$ ipython --no-banner

In [1]: import numpy as np

In [2]: from numpy import linalg as LA

In [3]: np.set_printoptions(suppress=True, linewidth=200)

In [4]: rd = lambda a: np.round(a, 3) + 0

In [5]: data = np.loadtxt("block18.csv", delimiter=",")

In [6]: print(rd(data))
[[ 0.113  0.113  0.113 -0.249  0.113]
 [ 0.113  0.113  0.113 -0.249  0.113]
 [ 0.113  0.113  0.113 -0.249  0.113]
 [-0.249 -0.249 -0.249  0.548 -0.249]
 [ 0.113  0.113  0.113 -0.249  0.113]]

In [7]: print(rd(np.abs(LA.eigvals(data)).max()))
1.0

In [8]: print(rd(LA.det(data)))
0.0

In [9]: print(np.allclose(data @ data.T, data.T @ data))
True

In [10]: print(rd(np.sort(np.abs(LA.eigvals(data)))))
[0. 0. 0. 0. 1.]

In [11]: print(np.allclose(data, data.T))
True

In [12]: print(np.trace(data))
1.0

In [13]: print(rd(LA.matrix_power(data, 2)))
[[ 0.113  0.113  0.113 -0.249  0.113]
 [ 0.113  0.113  0.113 -0.249  0.113]
 [ 0.113  0.113  0.113 -0.249  0.113]
 [-0.249 -0.249 -0.249  0.548 -0.249]
 [ 0.113  0.113  0.113 -0.249  0.113]]

In [14]: rank = LA.matrix_rank(data)

In [15]: print(rank)
1

In [16]: null = LA.svd(data)[2][rank:].T

In [17]: print(rd(null @ null.T))
[[ 0.887 -0.113 -0.113  0.249 -0.113]
 [-0.113  0.887 -0.113  0.249 -0.113]
 [-0.113 -0.113  0.887  0.249 -0.113]
 [ 0.249  0.249  0.249  0.452  0.249]
 [-0.113 -0.113 -0.113  0.249  0.887]]

In [18]: print([int(LA.matrix_rank(np.delete(data, i, axis=0))) for i in range(5)])
[1, 1, 1, 1, 1]

In [19]: print(null.shape)
(5, 4)

In [20]: print(rd(np.trace(LA.pinv(data) @ data)))
1.0

In [21]: print(LA.lstsq(data[:-1].T, data[-1])[2])
1

In [22]: f = np.array([0, 0, 0, 0, 0, 2])

In [23]: K = np.array([np.roll(f, i) for i in range(6)])

In [24]: print(K)
[[0 0 0 0 0 2]
 [2 0 0 0 0 0]
 [0 2 0 0 0 0]
 [0 0 2 0 0 0]
 [0 0 0 2 0 0]
 [0 0 0 0 2 0]]

In [25]: print(np.trace(K))
0

In [26]: print(rd(LA.det(K)))
-64.0

In [27]: print(rd(np.abs(LA.eigvals(K)).max()))
2.0

In [28]: print(np.allclose(K @ K.T, K.T @ K))
True

In [29]: print(K @ K)
[[0 0 0 0 4 0]
 [0 0 0 0 0 4]
 [4 0 0 0 0 0]
 [0 4 0 0 0 0]
 [0 0 4 0 0 0]
 [0 0 0 4 0 0]]

In [30]: f = np.array([1, -3, 2])

In [31]: arr = 3 * np.eye(3) + np.outer(f, f)

In [32]: print(arr)
[[ 4. -3.  2.]
 [-3. 12. -6.]
 [ 2. -6.  7.]]

In [33]: f = np.array([3, -1, -2])

In [34]: other = arr + np.outer(f, np.eye(3)[2])

In [35]: print(rd(LA.det(other) / LA.det(arr)), rd(1 + LA.solve(arr, f)[2]))
0.255 0.255

In [36]: print(rd(LA.det(2 * arr)), rd(LA.det(arr)))
1224.0 153.0

In [37]: print(rd(LA.eigvals(arr)))
[ 3. 17.  3.]

In [38]: print(rd(np.poly(arr)))
[   1.  -23.  111. -153.]

In [39]: print(rd(LA.det(arr.T)))
153.0

In [40]: rng = np.random.default_rng(954)

In [41]: other = arr + rng.integers(-2, 3, (3, 1)) @ rng.integers(-2, 3, (1, 3))

In [42]: print(other)
[[ 8. -3.  6.]
 [-3. 12. -6.]
 [ 0. -6.  5.]]

In [43]: print(np.abs(other - arr).sum(axis=1))
[8. 0. 4.]

In [44]: print(rd(LA.svd(other - arr, compute_uv=False)))
[6.325 0.    0.   ]

In [45]: O, Rm = LA.qr(other)

In [46]: print(rd(np.trace(O @ O.T)))
3.0

In [47]: print(rd(abs(Rm[0, 0])), rd(LA.norm(other[:, 0])))
8.544 8.544

In [48]: print(np.allclose(Rm.T @ Rm, other.T @ other))
True

In [49]: print(rd(O.T @ O))
[[1. 0. 0.]
 [0. 1. 0.]
 [0. 0. 1.]]

In [50]: print(arr @ arr)
[[  29.  -60.   40.]
 [ -60.  189. -120.]
 [  40. -120.   89.]]

In [51]: print((arr + arr.T) / 2)
[[ 4. -3.  2.]
 [-3. 12. -6.]
 [ 2. -6.  7.]]

In [52]: f = np.array([6, 9, 0, 2, 4, 4])

In [53]: E = np.array([np.roll(f, i) for i in range(6)])

In [54]: print(E)
[[6 9 0 2 4 4]
 [4 6 9 0 2 4]
 [4 4 6 9 0 2]
 [2 4 4 6 9 0]
 [0 2 4 4 6 9]
 [9 0 2 4 4 6]]

In [55]: ang = np.radians(90)

In [56]: Rm = np.eye(6)

In [57]: Rm[2, 2] = Rm[0, 0] = np.cos(ang)

In [58]: Rm[2, 0], Rm[0, 2] = -np.sin(ang), np.sin(ang)

In [59]: print(rd(Rm))
[[ 0.  0.  1.  0.  0.  0.]
 [ 0.  1.  0.  0.  0.  0.]
 [-1.  0.  0.  0.  0.  0.]
 [ 0.  0.  0.  1.  0.  0.]
 [ 0.  0.  0.  0.  1.  0.]
 [ 0.  0.  0.  0.  0.  1.]]

In [60]: other = E @ Rm.T

In [61]: print(np.abs(other - E).max(axis=0))
[ 7.  0. 13.  0.  0.  0.]

In [62]: print(rd(LA.det(Rm)), np.trace(Rm))
1.0 4.0

In [63]: print(rd(other))
[[ 0.  9. -6.  2.  4.  4.]
 [ 9.  6. -4.  0.  2.  4.]
 [ 6.  4. -4.  9.  0.  2.]
 [ 4.  4. -2.  6.  9.  0.]
 [ 4.  2.  0.  4.  6.  9.]
 [ 2.  0. -9.  4.  4.  6.]]

In [64]: print(np.allclose(E @ E.T, other @ other.T))
True

In [65]: W = np.array([[-3, 9], [-3, -8], [3, -5], [-4, 5], [-2, -3], [-6, -9]])

In [66]: beta = np.array([0, 1])

In [67]: act = np.maximum(E @ W + beta, 0)

In [68]: print(LA.matrix_rank(act))
1

In [69]: print((act > 0).astype(int))
[[0 0]
 [0 0]
 [0 1]
 [0 0]
 [0 0]
 [0 1]]

In [70]: W2 = np.array([[-2, 2], [-1, -1]])

In [71]: print(W @ W2)
[[ -3 -15]
 [ 14   2]
 [ -1  11]
 [  3 -13]
 [  7  -1]
 [ 21  -3]]

In [72]: print((act @ W2).round(6).argmax(axis=1))
[0 0 0 0 0 0]

In [73]: vec = np.array([1, 3, 0, -4, 1, 4])

In [74]: h = np.maximum(E @ vec, 0)

In [75]: print(h)
[45 40  0  0 32 21]

In [76]: print(E.T @ h)
[619 709 530 302 536 754]

In [77]: A = np.load("layer6.npy")

In [78]: print(A)
[[ 1.16   4.983  0.958  7.143 -1.538]
 [ 0.84   5.486 -0.733  5.69  -1.094]
 [ 1.124  6.216 -0.257  5.637 -2.165]
 [-0.058  5.589 -0.404  5.648  0.768]
 [-0.371  4.401 -0.595  4.111  0.48 ]
 [ 1.667  8.466  0.172  6.031  0.177]
 [-0.515  5.804 -1.463  6.196 -1.263]
 [-0.241  4.002  0.147  5.322 -0.221]
 [ 0.762  6.59   0.579  6.312 -0.881]
 [-0.52   5.65  -1.042  6.394  1.493]
 [ 0.716  6.786 -2.337  5.31   0.003]
 [-0.408  4.833 -0.791  6.694 -1.23 ]
 [ 0.923  4.565 -1.273  7.888  1.545]
 [-0.525  4.883 -0.489  5.845 -0.078]
 [ 0.423  6.742 -1.35   6.776  0.721]
 [ 0.854  4.147 -0.547  5.031 -0.207]
 [-2.101  3.775  1.569  5.976 -0.759]
 [-0.717  6.27  -1.254  4.76  -0.204]
 [ 0.24   7.434 -0.446  6.159  0.836]
 [ 0.504  4.596  0.619  7.569 -0.375]
 [-0.531  5.095  0.726  5.249 -0.148]
 [-1.842  5.763  1.177  6.039  0.261]
 [-0.868  6.011  1.282  7.181 -0.534]
 [-0.403  7.631  1.259  5.935  1.223]
 [-0.743  4.242  0.082  6.837 -0.009]
 [ 0.442  4.924  2.321  5.94   1.103]
 [-1.818  6.62  -0.87   6.539  1.988]
 [-0.109  6.413 -1.095  6.631 -1.861]
 [-0.479  7.31   1.205  6.595  0.023]]

In [79]: other = A / LA.norm(A, axis=1, keepdims=True)

In [80]: C2 = other @ other.T

In [81]: print(rd(np.degrees(np.arccos(np.clip(C2[20, 9], -1, 1)))))
16.9

In [82]: print(rd(LA.norm(other, axis=1)))
[1. 1. 1. 1. 1. 1. 1. 1. 1. 1. 1. 1. 1. 1. 1. 1. 1. 1. 1. 1. 1. 1. 1. 1. 1. 1. 1. 1. 1.]

In [83]: print((C2 - 2 * np.eye(29)).round(6).argmax(axis=1))
[19 15  1  4  3 18 27 13  1  3 14  6  9  7  3  1 22  4  3  7 28 20 20 28  7 28  9  6 20]

In [84]: C2 = np.cov(A, rowvar=False)

In [85]: print(np.argsort(-A.std(axis=0).round(6), kind="stable"))
[1 2 4 0 3]

In [86]: print(rd(A.std(axis=0)))
[0.91  1.18  1.083 0.818 1.018]

In [87]: print(rd(np.corrcoef(A[:, 3], A[:, 2])[0, 1]))
0.135

In [88]: J = np.load("mat.npy")

In [89]: print(J)
[[ 0  0 -8  0  0  0]
 [ 0  0  0  0  0  0]
 [ 0  0  0  0 -7  0]
 [ 0 -8  0  0  0  0]
 [-2  0  0  0  0  0]
 [ 0  0  0 -9  0  0]]

In [90]: left, sig, Vh = LA.svd(J, full_matrices=False)

In [91]: print(Vh @ Vh.T)
[[1. 0. 0. 0. 0. 0.]
 [0. 1. 0. 0. 0. 0.]
 [0. 0. 1. 0. 0. 0.]
 [0. 0. 0. 1. 0. 0.]
 [0. 0. 0. 0. 1. 0.]
 [0. 0. 0. 0. 0. 1.]]

In [92]: print(rd(np.cumsum(sig ** 2) / np.sum(sig ** 2)))
[0.309 0.553 0.798 0.985 1.    1.   ]

In [93]: print(np.allclose(left * sig @ Vh, J))
True

In [94]: print(np.abs(left[:, 0]).round(6).argmax())
5

In [95]: print(sig)
[9. 8. 8. 7. 2. 0.]

In [96]: mat = np.loadtxt("data.csv", delimiter=",")

In [97]: print(mat)
[[ -5.253  -5.156   1.373   3.617  -0.94 ]
 [  4.858  -1.97   -4.661   1.584   1.977]
 [-15.354  11.018   6.832 -12.117   7.145]
 [ -0.316 -39.251  -5.953  36.284 -15.335]
 [ 25.202   4.076 -16.995  -1.652   8.16 ]]

In [98]: O, Rm = LA.qr(mat)

In [99]: print(np.allclose(Rm.T @ Rm, mat.T @ mat))
True

In [100]: print(rd(np.abs(np.diag(Rm))))
[30.367 41.324  4.983  0.706  0.205]

In [101]: print(rd(np.trace(O @ O.T)))
5.0

In [102]: print(O.shape, Rm.shape)
(5, 5) (5, 5)

In [103]: ang = np.radians(72)

In [104]: Rm = np.eye(5)

In [105]: Rm[2, 2] = Rm[1, 1] = np.cos(ang)

In [106]: Rm[2, 1], Rm[1, 2] = -np.sin(ang), np.sin(ang)

In [107]: print(rd(Rm))
[[ 1.     0.     0.     0.     0.   ]
 [ 0.     0.309  0.951  0.     0.   ]
 [ 0.    -0.951  0.309  0.     0.   ]
 [ 0.     0.     0.     1.     0.   ]
 [ 0.     0.     0.     0.     1.   ]]

In [108]: other = mat @ Rm.T

In [109]: print(np.allclose(mat @ mat.T, other @ other.T))
True

In [110]: print(rd(LA.det(Rm)), rd(np.trace(Rm)))
1.0 3.618

In [111]: print(rd(np.abs(other - mat).max(axis=0)))
[ 0.    21.46  41.443  0.     0.   ]

In [112]: X = np.array([[3, 8, 6, 8],
     ...:     [4, 9, 6, 8],
     ...:     [1, 0, 3, 2],
     ...:     [3, 6, 2, 7],
     ...:     [9, 5, 5, 1],
     ...:     [4, 0, 0, 6]]) * (rng.random((6, 4)) < 0.3)

In [113]: print(X)
[[0 8 0 0]
 [4 9 6 0]
 [0 0 0 0]
 [0 6 0 0]
 [9 5 5 0]
 [0 0 0 0]]

In [114]: # looks like rank 3

In [115]: print([round(float(x), 3) for x in LA.svd(X, compute_uv=False)[:3]])
[17.156, 7.969, 2.487]

In [116]: print(LA.matrix_rank(X, rtol=0.1))
3

In [117]: print(rd(LA.norm(X, 2) / LA.norm(X)))
0.899

In [118]: print(LA.cond(X) > 100)
True

In [119]: print(np.argsort(-LA.norm(X, axis=0).round(6), kind="stable")[:3])
[1 0 2]

In [120]: print(K[:, 3] @ K[:, 0])
0

In [121]: print(rd(LA.pinv(K)))
[[0.  0.5 0.  0.  0.  0. ]
 [0.  0.  0.5 0.  0.  0. ]
 [0.  0.  0.  0.5 0.  0. ]
 [0.  0.  0.  0.  0.5 0. ]
 [0.  0.  0.  0.  0.  0.5]
 [0.5 0.  0.  0.  0.  0. ]]

In [122]: rank = LA.matrix_rank(X)

In [123]: print(rank)
3

In [124]: null = LA.svd(X)[2][rank:].T

In [125]: print(null.shape)
(4, 1)

In [126]: print([int(LA.matrix_rank(X[:, :j + 1])) for j in range(4)])
[1, 2, 3, 3]

In [127]: print(null[:, 0] / null[np.abs(null[:, 0]).round(6).argmax(), 0])
[0. 0. 0. 1.]

In [128]: print(null @ null.T)
[[0. 0. 0. 0.]
 [0. 0. 0. 0.]
 [0. 0. 0. 0.]
 [0. 0. 0. 1.]]

In [129]: print(LA.matrix_rank(X.T @ X), LA.matrix_rank(X @ X.T))
3 3

In [130]: print(np.allclose(X @ null, 0))
True

In [131]: left, sig, Vh = LA.svd(X)

In [132]: V = Vh[:(sig > 1e-8).sum()]

In [133]: vec = X[3] + 2 * X[4] + rng.integers(2) * np.eye(4)[2]

In [134]: print(vec)
[18. 16. 10.  0.]

In [135]: print(LA.matrix_rank(np.vstack([X, vec])))
3

In [136]: print(rd(V.T @ V))
[[1. 0. 0. 0.]
 [0. 1. 0. 0.]
 [0. 0. 1. 0.]
 [0. 0. 0. 0.]]
